$ python -q
>>> import numpy as np
>>> from numpy import linalg as LA
>>> np.set_printoptions(precision=1, suppress=True, linewidth=120)
>>> def rd(a):
...     return np.round(a, 1) + 0
... 
>>> mat = np.load("block7.npy")
>>> mat
array([[  7.8,   0.7,   3.1,  -9.3],
       [-24. ,  20.9, -21.1,   5.5],
       [ -0.8, -39.8,  19.5,  34.6],
       [ -8.4, -33. ,  13. ,  36.9],
       [-16.4, -33.6,  10. ,  46.3],
       [ 32.2,  43.5,  -8.5, -71.3],
       [ 16.3,   9.4,   2.3, -25.3],
       [ 16. ,  17.5,  -1.7, -32.2],
       [ 23.7, -28.5,  24.8,   1.1],
       [ -8.5,  23.7, -14.8, -11.7],
       [  0.4, -16.4,   8. ,  13.7]])
>>> Xc = mat - mat.mean(axis=0)
>>> evecs = LA.svd(Xc)[2][:2]
>>> M2 = Xc - Xc @ evecs.T @ evecs
>>> LA.norm(M2, axis=1).round(6).argmax()
np.int64(9)
>>> rd(np.cov(Xc @ evecs.T, rowvar=False))
array([[2057.4,    0. ],
       [   0. ,  438.1]])
>>> rd((Xc @ evecs.T).std(axis=0))
array([43.2, 20. ])
>>> lab = mat[:, 3] > np.median(mat[:, 3])
>>> r0 = mat[lab].mean(axis=0) - mat[~lab].mean(axis=0)
>>> ((mat - mat.mean(axis=0)) @ r0 > 0).astype(int)
array([0, 1, 1, 1, 1, 0, 0, 0, 1, 0, 1])
>>> rd(r0)
array([-24.4, -31.4,   5. ,  52.2])
>>> rd((((mat - mat.mean(axis=0)) @ r0 > 0) == lab).mean())
np.float64(0.9)
>>> feats = np.loadtxt("layer4.csv", delimiter=",")
>>> feats
array([[ 5., -3.,  1.,  0.],
       [ 4., -3.,  2.,  0.],
       [ 4., -5.,  4.,  0.],
       [ 0., -1.,  1.,  1.]])
>>> q, evecs = LA.qr(feats[:, :1])[0], LA.qr(feats[:, 1:])[0]
>>> sigma = LA.svd(q.T @ evecs, compute_uv=False)
>>> rd(LA.norm(q @ q.T - evecs @ evecs.T, 2))
np.float64(1.0)
>>> (sigma > 0.9).sum()
np.int64(1)
>>> rng = np.random.default_rng(54)
>>> lab = rng.permutation(4)
>>> lab
array([0, 2, 3, 1])
>>> M2 = feats[lab][:, lab]
>>> np.trace(M2)
np.float64(7.0)
>>> M2
array([[ 5.,  1.,  0., -3.],
       [ 4.,  4.,  0., -5.],
       [ 0.,  1.,  1., -1.],
       [ 4.,  2.,  0., -3.]])
>>> def softmax(z):
...     e = np.exp(z - z.max(axis=-1, keepdims=True))
...     return e / e.sum(axis=-1, keepdims=True)
... 
>>> rd(softmax(feats[2] + 3))
array([0.5, 0. , 0.5, 0. ])
>>> rd(softmax(feats[2]))
array([0.5, 0. , 0.5, 0. ])
>>> att = feats @ feats.T / np.sqrt(4)
>>> rd(softmax(att + np.triu(np.full(att.shape, -np.inf), 1)))
array([[1. , 0. , 0. , 0. ],
       [0.7, 0.3, 0. , 0. ],
       [0. , 0. , 1. , 0. ],
       [0.1, 0.1, 0.8, 0. ]])
>>> ev, evecs = LA.eig(feats)
>>> rd(np.sort(LA.eigvals(feats @ feats)))
array([1., 1., 4., 9.])
>>> rd(np.sort(LA.eigvals(feats.T)))
array([1., 1., 2., 3.])
>>> m1 = np.array([[1, 1, 0, 0, 0, 0],
...     [0, 2, 0, 0, 0, 0],
...     [2, 3, 0, 0, 0, 0],
...     [0, 0, 1, 1, 0, 0],
...     [0, 0, 0, 2, 0, 0],
...     [0, 0, 2, 3, 0, 0],
...     [0, 0, 0, 0, 1, 1],
...     [0, 0, 0, 0, 0, 2],
...     [0, 0, 0, 0, 2, 3]])
>>> M2 = np.c_[m1[:, :1] @ np.array([[3]]), np.array([-5, 4, -7, 0, -8, -8, -3, 0, 0])]
>>> M2
array([[ 3, -5],
       [ 0,  4],
       [ 6, -7],
       [ 0,  0],
       [ 0, -8],
       [ 0, -8],
       [ 0, -3],
       [ 0,  0],
       [ 0,  0]])
>>> rd(LA.norm(M2 - m1 @ LA.lstsq(m1, M2)[0], axis=0))
array([0. , 3.2])
>>> LA.matrix_rank(M2)
np.int64(2)
>>> r0 = np.array([-6, 2])
>>> np.cross(m1[0, :3], m1[3, :3])
array([ 1, -1,  0])
>>> np.array([np.convolve(row, r0, "same") for row in m1])
array([[ -6,  -4,   2,   0,   0,   0],
       [  0, -12,   4,   0,   0,   0],
       [-12, -14,   6,   0,   0,   0],
       [  0,   0,  -6,  -4,   2,   0],
       [  0,   0,   0, -12,   4,   0],
       [  0,   0, -12, -14,   6,   0],
       [  0,   0,   0,   0,  -6,  -4],
       [  0,   0,   0,   0,   0, -12],
       [  0,   0,   0,   0, -12, -14]])
>>> np.convolve(m1[0], r0)
array([-6, -4,  2,  0,  0,  0,  0])
>>> M2 = m1[0, 0] * m1[1:] - np.outer(m1[1:, 0], m1[0])
>>> M2
array([[0, 2, 0, 0, 0, 0],
       [0, 1, 0, 0, 0, 0],
       [0, 0, 1, 1, 0, 0],
       [0, 0, 0, 2, 0, 0],
       [0, 0, 2, 3, 0, 0],
       [0, 0, 0, 0, 1, 1],
       [0, 0, 0, 0, 0, 2],
       [0, 0, 0, 0, 2, 3]])
>>> m1[:, 0] / m1[0, 0]
array([1., 0., 2., 0., 0., 0., 0., 0., 0.])
>>> np.flatnonzero(~M2.round(6).any(axis=1))
array([], dtype=int64)
>>> x0 = np.array([-3, 3, 3, 1, 0, -1])
>>> y = m1 @ x0
>>> beta, lr = np.zeros(6), 1 / LA.norm(m1, 2) ** 2
>>> for i in range(6):
...     beta -= lr * m1.T @ (m1 @ beta - y)
...     if i % 1 == 0: print(i, round(LA.norm(m1 @ beta - y), 1))
... 
0 4.7
1 4.4
2 4.1
3 3.8
4 3.6
5 3.3
>>> rd(beta)
array([-0.6,  1.7,  1.7,  1.7, -0.3, -0.8])
>>> x0 = np.array([2, 8, -4, 5, -5, -2])
>>> LA.norm(m1 @ x0) <= LA.norm(m1, 2) * LA.norm(x0) + 1e-9
np.True_
>>> np.sign((m1 @ x0).round(6))
array([ 1,  1,  1,  1,  1,  1, -1, -1, -1])
>>> (m1 @ x0).argmax()
np.int64(2)
>>> m1 @ (2 * x0)
array([ 20,  32,  56,   2,  20,  14, -14,  -8, -32])
>>> m1 @ np.eye(6)[5]
array([0., 0., 0., 0., 0., 0., 1., 2., 3.])
>>> A = np.loadtxt("data.csv", delimiter=",")
>>> A
array([[ 0., -2.,  0., -3.],
       [ 0.,  0.,  0.,  0.],
       [ 0.,  0.,  0.,  0.],
       [ 0.,  0.,  0.,  0.]])
>>> P = np.triu(np.array([[5, 9, 8, 8], [0, 8, 5, 0], [6, 7, 9, 2], [7, 5, 6, 2]]), 1) + np.eye(4)
>>> M2 = P @ A @ LA.inv(P)
>>> np.trace(M2), np.trace(A)
(np.float64(0.0), np.float64(0.0))
>>> rd(LA.det(M2))
np.float64(0.0)
>>> np.poly(M2)
array([1., 0., 0., 0., 0.])
>>> P @ A - A @ P
array([[ 0.,  0., 10.,  0.],
       [ 0.,  0.,  0.,  0.],
       [ 0.,  0.,  0.,  0.],
       [ 0.,  0.,  0.,  0.]])
>>> x0 = np.array([2, -2, 2, 0])
>>> (A * x0).sum(axis=1)
array([4., 0., 0., 0.])
>>> A @ x0
array([4., 0., 0., 0.])
>>> np.sign((A @ x0).round(6))
array([1., 0., 0., 0.])
>>> LA.norm(A @ x0) <= LA.norm(A, 2) * LA.norm(x0) + 1e-9
np.True_
>>> np.einsum("ij,j->i", A, x0)
array([4., 0., 0., 0.])
>>> A @ np.ones(4)
array([-5.,  0.,  0.,  0.])
>>> A @ np.eye(4)[0]
array([0., 0., 0., 0.])
